$ python3 -q
>>> import numpy as np
>>> import numpy.linalg as la
>>> np.set_printoptions(precision=3, suppress=True, linewidth=120, legacy="1.25")
>>> def rnd(a):
...     return np.round(a, 3) + 0
... 
>>> m1 = np.loadtxt("layer7.csv", delimiter=",")
>>> m1
array([[ 3.705,  1.993,  4.894],
       [ 3.762,  1.975,  5.059],
       [ 4.004,  1.891,  4.992],
       [ 3.956,  1.902,  4.822],
       [ 4.064,  2.001,  5.003],
       [ 3.763,  1.879,  4.881],
       [ 4.135,  2.027,  4.981],
       [ 4.075,  1.903,  5.082],
       [ 4.074,  2.114,  4.988],
       [ 4.07 ,  2.093,  5.02 ],
       [ 3.997,  2.11 ,  5.136],
       [ 0.95 , -4.054, -4.841],
       [ 1.   , -3.92 , -5.065],
       [ 0.939, -3.946, -5.069],
       [ 1.018, -3.927, -4.894],
       [ 1.069, -4.104, -4.931],
       [ 0.996, -4.005, -5.014],
       [ 0.99 , -3.918, -4.899],
       [ 1.025, -4.182, -4.914],
       [ 1.018, -3.989, -4.897],
       [ 1.001, -3.895, -4.883],
       [ 1.082, -3.976, -5.247]])
>>> Uu, sigma, VT = la.svd(m1)
>>> rnd(sigma)
array([28.119, 12.563,  0.423])
>>> out = Uu[:, :2] @ np.diag(sigma[:2]) @ VT[:2]
>>> la.matrix_rank(out)
2
>>> rnd(np.abs(m1 - out).max())
0.146
>>> rng = np.random.default_rng(584)
>>> A = np.triu(rng.random((3, 3)) < 0.8, 1).astype(int)
>>> A = A + A.T
>>> A
array([[0, 1, 1],
       [1, 0, 1],
       [1, 1, 0]])
>>> f, v = A[1], A[0]
>>> f @ v
1
>>> p = (f @ v) / (f @ f) * f
>>> p
array([0.5, 0. , 0.5])
>>> rnd(la.norm(f + v) ** 2 + la.norm(f - v) ** 2)
8.0
>>> v - p
array([-0.5,  1. ,  0.5])
>>> f = np.array([-1, 1, 3])
>>> X = np.array([np.roll(f, i) for i in range(3)])
>>> X
array([[-1,  1,  3],
       [ 3, -1,  1],
       [ 1,  3, -1]])
>>> Q, r_ = la.qr(X)
>>> rnd(np.abs(np.diag(r_)))
array([3.317, 3.303, 3.286])
>>> np.allclose(r_.T @ r_, X.T @ X)
True
>>> arr = np.array([[-0.6, -0.1, 0.3, 0.9, -0.4],
...     [1.1, -0.6, 0.2, 0.6, -0.2],
...     [-0.3, 0.3, -1.5, -0.9, -0.9],
...     [0.7, -1.2, -1.6, 0.8, 2.2],
...     [1.3, 1.1, 0.3, -0.5, -0.2]])
>>> arr[0] = arr[3] + 0.05 * rng.normal(size=5)
>>> rnd(arr)
array([[ 0.729, -1.268, -1.633,  0.896,  2.184],
       [ 1.1  , -0.6  ,  0.2  ,  0.6  , -0.2  ],
       [-0.3  ,  0.3  , -1.5  , -0.9  , -0.9  ],
       [ 0.7  , -1.2  , -1.6  ,  0.8  ,  2.2  ],
       [ 1.3  ,  1.1  ,  0.3  , -0.5  , -0.2  ]])
>>> idx = rng.permutation(5)
>>> idx
array([3, 2, 1, 0, 4])
>>> out = arr[idx][:, idx]
>>> np.allclose(out, arr)
False
>>> rnd(np.sort(np.abs(la.eigvals(out))))
array([0.049, 1.543, 1.543, 1.996, 2.546])
>>> rnd(out)
array([[ 0.8  , -1.6  , -1.2  ,  0.7  ,  2.2  ],
       [-0.9  , -1.5  ,  0.3  , -0.3  , -0.9  ],
       [ 0.6  ,  0.2  , -0.6  ,  1.1  , -0.2  ],
       [ 0.896, -1.633, -1.268,  0.729,  2.184],
       [-0.5  ,  0.3  ,  1.1  ,  1.3  , -0.2  ]])
>>> J = np.loadtxt("out15.csv", delimiter=",")
>>> J
array([[  2.007,  12.873,   5.795],
       [  0.616,   0.865,  -7.094],
       [ -4.105,  -3.391,  -4.606],
       [  2.686,  -2.96 ,  -9.617],
       [  4.383,  -0.955,  -3.981],
       [  1.423,   9.863,  -6.839],
       [  9.781,   2.524,   2.686],
       [  8.359,  -6.657,  -1.009],
       [  2.342,   7.814,   4.051],
       [-22.64 , -11.576,   0.824],
       [  5.74 , -14.116,  -0.324],
       [ 12.125,   2.377,  -5.021],
       [  3.715, -11.963, -15.189],
       [  5.473,  -7.762,  10.826],
       [  2.776,  -6.676,  -4.219],
       [  3.816,  -2.086,  -9.776],
       [  6.074,  -8.432,  10.404],
       [  7.232,  -4.513, -10.467],
       [-15.014,   7.728,  -3.244],
       [ -5.749,  -2.674, -17.13 ],
       [  9.605, -13.668,  -5.537],
       [ -1.299,   1.739,  -8.418],
       [  5.395,   5.061,   9.831],
       [ -4.177,   8.535,   2.647],
       [ -8.675,  13.364,  24.386]])
>>> Uu, sigma, VT = la.svd(J, full_matrices=False)
>>> rnd(Uu.T @ J @ VT.T)
array([[51.653,  0.   ,  0.   ],
       [ 0.   , 38.577,  0.   ],
       [ 0.   ,  0.   , 33.067]])
>>> rnd(np.abs(VT[0]))
array([0.299, 0.57 , 0.765])
>>> rnd(sigma)
array([51.653, 38.577, 33.067])
>>> rnd(np.sqrt((sigma ** 2).sum())), rnd(la.norm(J))
(72.454, 72.454)
>>> np.abs(Uu[:, 0]).round(6).argmax()
24
>>> (sigma > 1e-8).sum()
3
